In [1]: import numpy as np

In [2]: from numpy import linalg as LA

In [3]: np.set_printoptions(precision=2, suppress=True, linewidth=160, sign=" ")

In [4]: rnd = lambda a: np.round(a, 2) + 0

In [5]: data = np.load("run3.npy")

In [6]: data
Out[6]: 
array([[ 0,  0,  0,  0,  0,  2,  0,  0,  1,  1,  0],
       [ 0,  0,  0,  0,  0,  0,  0,  3,  0, -1,  0],
       [ 0,  0,  0,  1,  0,  0,  0,  0,  0,  0,  0],
       [ 0,  1,  0,  0,  0,  0,  0,  0,  0, -1, -1],
       [ 0,  0,  0,  0,  0,  2,  0,  1,  0,  0,  0]])

In [7]: th = np.radians(60)

In [8]: r_ = np.eye(11)

In [9]: r_[0, 0] = r_[5, 5] = np.cos(th)

In [10]: r_[0, 5], r_[5, 0] = -np.sin(th), np.sin(th)

In [11]: rnd(r_)
Out[11]: 
array([[ 0.5 ,  0.  ,  0.  ,  0.  ,  0.  , -0.87,  0.  ,  0.  ,  0.  ,  0.  ,  0.  ],
       [ 0.  ,  1.  ,  0.  ,  0.  ,  0.  ,  0.  ,  0.  ,  0.  ,  0.  ,  0.  ,  0.  ],
       [ 0.  ,  0.  ,  1.  ,  0.  ,  0.  ,  0.  ,  0.  ,  0.  ,  0.  ,  0.  ,  0.  ],
       [ 0.  ,  0.  ,  0.  ,  1.  ,  0.  ,  0.  ,  0.  ,  0.  ,  0.  ,  0.  ,  0.  ],
       [ 0.  ,  0.  ,  0.  ,  0.  ,  1.  ,  0.  ,  0.  ,  0.  ,  0.  ,  0.  ,  0.  ],
       [ 0.87,  0.  ,  0.  ,  0.  ,  0.  ,  0.5 ,  0.  ,  0.  ,  0.  ,  0.  ,  0.  ],
       [ 0.  ,  0.  ,  0.  ,  0.  ,  0.  ,  0.  ,  1.  ,  0.  ,  0.  ,  0.  ,  0.  ],
       [ 0.  ,  0.  ,  0.  ,  0.  ,  0.  ,  0.  ,  0.  ,  1.  ,  0.  ,  0.  ,  0.  ],
       [ 0.  ,  0.  ,  0.  ,  0.  ,  0.  ,  0.  ,  0.  ,  0.  ,  1.  ,  0.  ,  0.  ],
       [ 0.  ,  0.  ,  0.  ,  0.  ,  0.  ,  0.  ,  0.  ,  0.  ,  0.  ,  1.  ,  0.  ],
       [ 0.  ,  0.  ,  0.  ,  0.  ,  0.  ,  0.  ,  0.  ,  0.  ,  0.  ,  0.  ,  1.  ]])

In [12]: B = data @ r_.T

In [13]: rnd(LA.det(r_)), np.trace(r_)
Out[13]: (np.float64(1.0), np.float64(10.0))

In [14]: np.allclose(data @ data.T, B @ B.T)
Out[14]: True

In [15]: rnd(np.abs(B - data).max(axis=0))
Out[15]: array([ 1.73,  0.  ,  0.  ,  0.  ,  0.  ,  1.  ,  0.  ,  0.  ,  0.  ,  0.  ,  0.  ])

In [16]: f = np.array([3, 2])

In [17]: np.correlate(data[4], data[2], "full")
Out[17]: array([ 0,  0,  0,  0,  0,  0,  0,  0,  0,  0,  0,  0,  2,  0,  1,  0,  0,  0,  0,  0,  0])

In [18]: np.convolve(data[4], f)
Out[18]: array([ 0,  0,  0,  0,  0,  6,  4,  3,  2,  0,  0,  0])

In [19]: vec = np.array([0, 6, 0, 3, 0, 1, 0, 4, 1, 9, 9])

In [20]: h = np.maximum(data @ vec, 0)

In [21]: np.maximum(data @ vec, 0) - np.maximum(-data @ vec, 0)
Out[21]: array([ 12,   3,   3, -12,   6])

In [22]: rnd(np.tanh(data @ vec))
Out[22]: array([ 1.,  1.,  1., -1.,  1.])

In [23]: np.flatnonzero(h > 1e-9)
Out[23]: array([ 0,  1,  2,  4])

In [24]: h
Out[24]: array([ 12,   3,   3,   0,   6])

In [25]: T = np.stack([data, 5 * data, data[::-1]])

In [26]: LA.matrix_rank(T.reshape(3, -1))
Out[26]: np.int64(2)

In [27]: LA.matrix_rank(T)
Out[27]: array([ 5,  5,  5])

In [28]: (T @ data.T).shape
Out[28]: (3, 5, 5)

In [29]: np.einsum("bij,cij->bc", T, T)
Out[29]: 
array([[  25,  125,   11],
       [ 125,  625,   55],
       [  11,   55,   25]])

In [30]: feats = np.loadtxt("dump.csv", delimiter=",")

In [31]: feats
Out[31]: 
array([[-0.8 ,  0.2 , -1.79,  0.9 , -0.7 , -2.5 , -0.2 , -0.8 , -0.1 ,  0.3 ,  0.1 ,  0.9 ],
       [-0.1 ,  1.5 , -2.59,  0.  ,  0.4 , -0.5 ,  0.1 ,  1.3 ,  1.5 , -0.1 ,  1.6 ,  1.3 ],
       [-0.9 ,  2.  , -1.62,  0.3 ,  0.5 ,  0.6 , -0.9 ,  1.  ,  0.2 , -0.5 ,  2.2 ,  0.8 ],
       [-0.1 , -0.2 ,  0.84,  0.2 , -0.4 , -0.4 , -0.1 , -1.4 , -0.5 , -1.  ,  0.  , -0.4 ],
       [-0.2 , -0.1 ,  2.61, -0.3 , -0.4 , -0.7 ,  0.  ,  0.2 ,  0.4 ,  1.  ,  0.2 , -1.3 ],
       [-0.5 , -0.4 , -3.22,  0.7 ,  1.3 , -0.8 , -0.8 , -0.8 ,  0.5 , -0.2 , -0.5 ,  1.6 ],
       [ 0.7 ,  1.2 , -1.2 , -0.9 ,  1.6 ,  1.9 , -1.3 , -0.4 , -1.6 ,  2.2 , -0.9 ,  0.6 ],
       [-1.3 , -1.4 , -2.76,  0.5 , -0.6 ,  0.9 , -1.3 ,  0.1 ,  0.4 , -0.2 , -0.6 ,  1.4 ],
       [ 0.4 ,  0.7 , -0.41,  0.4 , -1.2 ,  0.7 , -0.6 ,  2.1 , -0.2 , -1.8 ,  0.8 ,  0.2 ],
       [-0.3 , -0.7 , -0.39,  1.3 ,  2.8 , -1.5 , -2.1 , -0.1 ,  0.5 , -0.1 ,  1.  ,  0.2 ],
       [-0.3 , -1.  , -3.39, -0.9 ,  0.9 , -0.8 ,  0.4 , -1.  , -1.  , -1.2 ,  1.2 ,  1.7 ],
       [ 0.8 , -1.5 ,  5.63, -0.5 , -1.4 ,  1.2 , -0.3 ,  0.  ,  0.4 , -1.1 , -1.  , -2.8 ],
       [ 1.  ,  0.5 , -1.58,  1.7 , -1.1 ,  1.5 ,  0.  , -0.6 , -0.5 ,  1.2 , -0.8 ,  0.8 ],
       [-0.1 , -0.2 , -1.06,  0.7 , -0.8 , -1.  , -0.2 , -2.5 , -0.7 , -0.6 , -0.1 ,  0.5 ],
       [ 2.4 , -0.9 ,  0.8 ,  0.3 , -0.7 , -0.4 ,  0.8 ,  0.6 ,  1.9 ,  0.4 , -0.7 , -0.4 ],
       [-0.1 ,  1.5 ,  0.39,  0.1 , -0.5 , -0.8 , -1.2 , -1.1 , -1.8 ,  1.8 ,  1.9 , -0.2 ],
       [ 0.3 ,  0.2 , -1.97, -0.8 ,  3.1 ,  0.1 , -0.3 ,  0.7 ,  0.5 ,  0.9 ,  1.2 ,  1.  ],
       [ 0.8 ,  0.6 , -5.04,  0.6 , -1.  , -0.7 ,  0.5 , -0.6 ,  0.7 , -0.4 ,  0.8 ,  2.5 ],
       [-0.3 , -0.4 , -3.43,  1.6 ,  2.  ,  0.5 ,  1.  ,  0.8 ,  0.7 ,  0.1 , -0.1 ,  1.7 ],
       [ 0.  , -0.2 ,  1.4 ,  0.4 , -0.9 ,  1.  ,  0.5 ,  2.2 , -0.3 ,  0.9 , -0.6 , -0.7 ],
       [ 0.  ,  0.1 ,  1.76, -0.7 ,  1.3 ,  0.1 , -0.2 ,  0.2 ,  1.3 ,  0.5 , -0.9 , -0.9 ],
       [ 0.8 ,  0.6 ,  1.8 ,  0.6 ,  0.9 ,  1.1 ,  0.2 ,  0.  , -1.9 , -1.  , -1.  , -0.9 ],
       [ 0.  ,  0.2 ,  0.57,  1.2 , -0.2 ,  1.2 ,  0.7 ,  0.7 ,  0.6 , -0.1 , -1.  , -0.3 ],
       [-0.4 , -0.7 ,  1.39,  0.6 ,  0.7 ,  0.9 ,  0.8 , -0.8 ,  3.2 , -1.2 , -0.9 , -0.7 ],
       [ 0.8 ,  1.2 , -2.82, -0.3 , -0.6 , -1.8 ,  0.2 ,  0.4 ,  1.  ,  0.4 ,  0.2 ,  1.4 ],
       [-0.8 ,  0.  , -3.19,  1.1 ,  1.4 ,  0.6 ,  1.2 ,  0.5 , -0.8 , -0.2 , -0.4 ,  1.6 ],
       [-0.1 , -0.9 , -0.4 ,  0.5 ,  0.5 ,  0.8 ,  0.4 , -1.7 , -2.2 , -0.2 ,  0.2 ,  0.2 ],
       [-0.1 , -0.6 ,  2.81, -0.5 , -0.7 , -1.  ,  0.1 , -1.2 ,  0.2 , -0.6 ,  0.8 , -1.4 ],
       [-0.2 ,  0.2 , -0.23, -0.5 , -1.  ,  0.1 ,  1.8 ,  0.2 , -0.5 ,  0.3 ,  0.8 ,  0.1 ],
       [ 0.7 , -0.4 , -0.01,  1.2 , -1.6 ,  1.1 ,  1.8 ,  0.9 ,  1.5 , -1.3 ,  0.7 ,  0.  ],
       [ 1.  , -0.7 , -0.03,  0.4 , -0.1 ,  1.9 ,  0.4 , -0.6 , -2.2 ,  1.2 , -1.3 ,  0.  ],
       [ 0.6 ,  2.1 , -3.17, -1.4 ,  0.6 , -0.8 ,  0.9 ,  0.  ,  1.5 , -1.5 , -1.9 ,  1.6 ],
       [-0.3 ,  0.3 , -0.2 , -0.4 ,  0.1 ,  0.3 , -1.8 ,  1.2 , -1.6 ,  0.5 , -2.2 ,  0.1 ],
       [-0.5 , -1.5 ,  0.8 , -0.6 ,  0.1 , -0.6 , -1.5 , -1.  , -0.9 ,  0.9 , -1.2 , -0.4 ],
       [ 1.6 ,  0.9 ,  0.63, -1.2 , -0.3 ,  1.7 ,  0.  , -2.8 ,  4.1 ,  0.5 ,  0.3 , -0.3 ],
       [-0.2 , -0.7 ,  0.77, -0.9 , -0.8 , -2.4 ,  0.8 , -0.8 , -0.4 ,  0.  ,  0.4 , -0.4 ],
       [-0.6 ,  1.5 , -0.6 ,  0.5 ,  0.3 ,  1.4 , -0.4 ,  1.1 , -0.1 , -0.9 , -0.5 ,  0.3 ],
       [-1.  ,  1.9 ,  0.44, -1.1 ,  0.3 , -1.7 ,  2.3 , -0.7 , -1.4 , -0.2 ,  1.9 , -0.2 ],
       [ 0.4 ,  0.  ,  2.38, -0.6 , -1.2 ,  0.1 ,  1.7 , -1.  , -1.4 , -1.2 , -1.  , -1.2 ],
       [-1.8 , -0.2 , -0.81, -0.3 ,  0.2 ,  0.9 ,  0.6 ,  0.2 , -1.8 ,  0.  , -1.2 ,  0.4 ],
       [-0.8 ,  0.1 ,  0.41, -1.4 , -0.6 ,  0.  ,  0.1 , -0.8 , -0.1 ,  0.3 ,  1.7 , -0.2 ],
       [-1.3 ,  3.  ,  2.22,  0.9 ,  1.5 ,  0.5 ,  0.  ,  0.5 , -1.1 ,  1.6 ,  1.4 , -1.1 ],
       [-1.9 ,  1.1 ,  1.8 , -1.  ,  0.7 , -0.8 ,  0.7 ,  0.6 ,  1.7 , -0.1 , -0.5 , -0.9 ]])

In [32]: cen = (feats - feats.mean(axis=0)) / feats.std(axis=0)

In [33]: np.argwhere(np.abs(cen) > 2)
Out[33]: 
array([[  0,   5],
       [  2,  10],
       [  6,   9],
       [  8,   7],
       [  9,   4],
       [  9,   6],
       [ 11,   2],
       [ 11,  11],
       [ 13,   7],
       [ 14,   0],
       [ 15,   9],
       [ 16,   4],
       [ 17,   2],
       [ 17,  11],
       [ 19,   7],
       [ 23,   8],
       [ 32,   6],
       [ 32,  10],
       [ 34,   7],
       [ 34,   8],
       [ 35,   5],
       [ 37,   6],
       [ 39,   0],
       [ 41,   1],
       [ 42,   0]])

In [34]: c = LA.lstsq(np.delete(cen, 11, axis=1), cen[:, 11])[0]

In [35]: rnd(1 - np.var(cen[:, 11] - np.delete(cen, 11, axis=1) @ c))
Out[35]: np.float64(1.0)

In [36]: proj = feats @ LA.solve(feats.T @ feats, feats.T)

In [37]: rnd(np.trace(proj))
Out[37]: np.float64(12.0)

In [38]: B = np.c_[feats[:, :1] @ np.array([[-1]]), np.array([2, 0, 0, 2, 2, 2, 0, 0, 0, 1, 0, 0, 0, 2, 1, 1, 1, 0, 2, 0, 2, 0, 2, 2, 0, 2, 0, 0, 2, 2, 1, 0, 1, 1, 2, 1, 0, 2, 0, 0, 0, 0, 1])]

In [39]: B
Out[39]: 
array([[ 0.8,  2. ],
       [ 0.1,  0. ],
       [ 0.9,  0. ],
       [ 0.1,  2. ],
       [ 0.2,  2. ],
       [ 0.5,  2. ],
       [-0.7,  0. ],
       [ 1.3,  0. ],
       [-0.4,  0. ],
       [ 0.3,  1. ],
       [ 0.3,  0. ],
       [-0.8,  0. ],
       [-1. ,  0. ],
       [ 0.1,  2. ],
       [-2.4,  1. ],
       [ 0.1,  1. ],
       [-0.3,  1. ],
       [-0.8,  0. ],
       [ 0.3,  2. ],
       [ 0. ,  0. ],
       [ 0. ,  2. ],
       [-0.8,  0. ],
       [ 0. ,  2. ],
       [ 0.4,  2. ],
       [-0.8,  0. ],
       [ 0.8,  2. ],
       [ 0.1,  0. ],
       [ 0.1,  0. ],
       [ 0.2,  2. ],
       [-0.7,  2. ],
       [-1. ,  1. ],
       [-0.6,  0. ],
       [ 0.3,  1. ],
       [ 0.5,  1. ],
       [-1.6,  2. ],
       [ 0.2,  1. ],
       [ 0.6,  0. ],
       [ 1. ,  2. ],
       [-0.4,  0. ],
       [ 1.8,  0. ],
       [ 0.8,  0. ],
       [ 1.3,  0. ],
       [ 1.9,  1. ]])

In [40]: rnd(LA.norm(LA.qr(feats)[0].T @ B, axis=0) ** 2 / ((B ** 2).sum(axis=0) + 1e-12))
Out[40]: array([ 1.  ,  0.33])

In [41]: rnd(LA.norm(B - feats @ LA.lstsq(feats, B)[0], axis=0))
Out[41]: array([ 0.  ,  6.62])

In [42]: LA.matrix_rank(B)
Out[42]: np.int64(2)

In [43]: vec = np.array([1, 0])

In [44]: target = B @ vec

In [45]: rnd(LA.solve(B.T @ B, B.T @ target))
Out[45]: array([ 1.,  0.])

In [46]: rnd(LA.pinv(B) @ B)
Out[46]: 
array([[ 1.,  0.],
       [ 0.,  1.]])

In [47]: rng = np.random.default_rng(92537)

In [48]: target = target + 0.3 * rng.normal(size=43)

In [49]: rnd(target)
Out[49]: 
array([ 1.03, -0.41,  1.49,  0.38,  0.32,  0.55, -0.39,  1.5 , -0.11,  0.37,  0.52, -0.44, -1.4 , -0.46, -2.74,  0.49,  0.12, -1.19,  0.07,  0.22, -0.49,
       -1.06, -0.1 ,  0.21, -1.27,  0.51, -0.09, -0.22,  0.07, -0.63, -0.44, -0.45,  0.64,  0.25, -1.58, -0.01,  0.16,  1.24, -0.15,  1.41,  0.76,  1.13,
        1.68])

In [50]: c, *_ = LA.lstsq(B, target)

In [51]: rnd(LA.norm(target - B @ c))
Out[51]: np.float64(2.05)

In [52]: rnd(c)
Out[52]: array([ 0.99, -0.02])

In [53]: rnd(B.T @ (target - B @ c))
Out[53]: array([ 0.,  0.])

In [54]: B = data / np.sqrt((data ** 2).mean(axis=1, keepdims=True))

In [55]: rnd(data - data.mean(axis=1, keepdims=True))
Out[55]: 
array([[-0.36, -0.36, -0.36, -0.36, -0.36,  1.64, -0.36, -0.36,  0.64,  0.64, -0.36],
       [-0.18, -0.18, -0.18, -0.18, -0.18, -0.18, -0.18,  2.82, -0.18, -1.18, -0.18],
       [-0.09, -0.09, -0.09,  0.91, -0.09, -0.09, -0.09, -0.09, -0.09, -0.09, -0.09],
       [ 0.09,  1.09,  0.09,  0.09,  0.09,  0.09,  0.09,  0.09,  0.09, -0.91, -0.91],
       [-0.27, -0.27, -0.27, -0.27, -0.27,  1.73, -0.27,  0.73, -0.27, -0.27, -0.27]])

In [56]: E = np.load("x.npy")

In [57]: rnd(E)
Out[57]: 
array([[ 0.17,  0.04,  0.08,  0.04,  0.  ,  0.21,  0.  ,  0.08,  0.04,  0.21,  0.  ,  0.12,  0.  ],
       [ 0.11,  0.06,  0.14,  0.06,  0.06,  0.06,  0.11,  0.06,  0.06,  0.06,  0.06,  0.08,  0.11],
       [ 0.07,  0.07,  0.12,  0.09,  0.12,  0.05,  0.  ,  0.05,  0.09,  0.12,  0.07,  0.12,  0.05],
       [ 0.1 ,  0.12,  0.  ,  0.1 ,  0.08,  0.12,  0.  ,  0.1 ,  0.12,  0.08,  0.08,  0.05,  0.05],
       [ 0.09,  0.06,  0.15,  0.06,  0.06,  0.  ,  0.06,  0.09,  0.15,  0.03,  0.03,  0.09,  0.15],
       [ 0.09,  0.11,  0.05,  0.09,  0.11,  0.02,  0.09,  0.02,  0.07,  0.09,  0.05,  0.11,  0.09],
       [ 0.06,  0.03,  0.11,  0.11,  0.08,  0.11,  0.17,  0.03,  0.06,  0.03,  0.06,  0.11,  0.06],
       [ 0.09,  0.06,  0.09,  0.09,  0.09,  0.09,  0.09,  0.04,  0.09,  0.09,  0.08,  0.04,  0.04],
       [ 0.12,  0.06,  0.03,  0.09,  0.09,  0.12,  0.12,  0.03,  0.09,  0.  ,  0.03,  0.12,  0.09],
       [ 0.11,  0.11,  0.03,  0.11,  0.11,  0.  ,  0.11,  0.14,  0.  ,  0.11,  0.11,  0.  ,  0.03],
       [ 0.08,  0.02,  0.05,  0.12,  0.02,  0.1 ,  0.08,  0.02,  0.1 ,  0.  ,  0.15,  0.12,  0.12],
       [ 0.12,  0.05,  0.09,  0.02,  0.12,  0.  ,  0.12,  0.09,  0.12,  0.02,  0.07,  0.09,  0.09],
       [ 0.12,  0.15,  0.03,  0.  ,  0.06,  0.09,  0.06,  0.09,  0.  ,  0.09,  0.09,  0.06,  0.18]])

In [58]: B = LA.inv(E)

In [59]: rnd(LA.cond(E))
Out[59]: np.float64(67.59)

In [60]: np.allclose(B, E.T)
Out[60]: False

In [61]: rnd(LA.slogdet(E)[0])
Out[61]: np.float64(-1.0)

In [62]: q, vecs = LA.qr(E[:, :11])[0], LA.qr(E[:, 11:])[0]

In [63]: sig = LA.svd(q.T @ vecs, compute_uv=False)

In [64]: (sig > 0.9).sum()
Out[64]: np.int64(2)

In [65]: rnd(LA.norm(q @ q.T - vecs @ vecs.T, 2))
Out[65]: np.float64(1.0)
